In [1]: import numpy as np

In [2]: np.set_printoptions(suppress=True, linewidth=140)

In [3]: rnd = lambda a: np.round(a, 3) + 0

In [4]: m1 = np.loadtxt("dump.csv", delimiter=",")

In [5]: print(m1)
[[  4.   2.   3.  -9.   3.   3.  -5.   2.  -2.]
 [  0.   1.  -5.  -1.   5.   8.  -5.  -3.   3.]
 [  4.   6.   0.   0.  -1.   4.  -4.   0.  -2.]
 [  1.   5.  -2.   1.   4.   3.  -4.   2.   0.]
 [  5.   1.  -8.   2.  -3.  10.  -6.   0.  -5.]
 [ -1.  13.   1.  -1.   3.   1.   2.   2.   0.]
 [ -3.   5.  -4.   0.  -3.   2.   3.  -1.   1.]
 [  4.   0.  -2.   1.  -4.   5.   5.  -4.  -3.]
 [  6.   3.  -8.   3.   1.  12.  -3.  -6. -13.]
 [  0.   5.  -7.  -2.  -4.   7.   0.   1.   1.]]

In [6]: Uu, sig, vt = np.linalg.svd(m1, full_matrices=False)

In [7]: print(rnd(np.sqrt((sig ** 2).sum())), rnd(np.linalg.norm(m1)))
41.797 41.797

In [8]: print(np.allclose(Uu * sig @ vt, m1))
True

In [9]: print(rnd(np.cumsum(sig ** 2) / np.sum(sig ** 2)))
[0.531 0.703 0.825 0.903 0.953 0.984 0.996 1.    1.   ]

In [10]: print(rnd(vt @ vt.T))
[[1. 0. 0. 0. 0. 0. 0. 0. 0.]
 [0. 1. 0. 0. 0. 0. 0. 0. 0.]
 [0. 0. 1. 0. 0. 0. 0. 0. 0.]
 [0. 0. 0. 1. 0. 0. 0. 0. 0.]
 [0. 0. 0. 0. 1. 0. 0. 0. 0.]
 [0. 0. 0. 0. 0. 1. 0. 0. 0.]
 [0. 0. 0. 0. 0. 0. 1. 0. 0.]
 [0. 0. 0. 0. 0. 0. 0. 1. 0.]
 [0. 0. 0. 0. 0. 0. 0. 0. 1.]]

In [11]: print(rnd(Uu.T @ m1 @ vt.T))
[[30.466  0.     0.     0.     0.     0.     0.     0.     0.   ]
 [ 0.    17.306  0.     0.     0.     0.     0.     0.     0.   ]
 [ 0.     0.    14.616  0.     0.     0.     0.     0.     0.   ]
 [ 0.     0.     0.    11.666  0.     0.     0.     0.     0.   ]
 [ 0.     0.     0.     0.     9.316  0.     0.     0.     0.   ]
 [ 0.     0.     0.     0.     0.     7.406  0.     0.     0.   ]
 [ 0.     0.     0.     0.     0.     0.     4.588  0.     0.   ]
 [ 0.     0.     0.     0.     0.     0.     0.     2.603  0.   ]
 [ 0.     0.     0.     0.     0.     0.     0.     0.     0.323]]

In [12]: print(np.abs(Uu[:, 0]).round(6).argmax())
8

In [13]: print(rnd(sig))
[30.466 17.306 14.616 11.666  9.316  7.406  4.588  2.603  0.323]
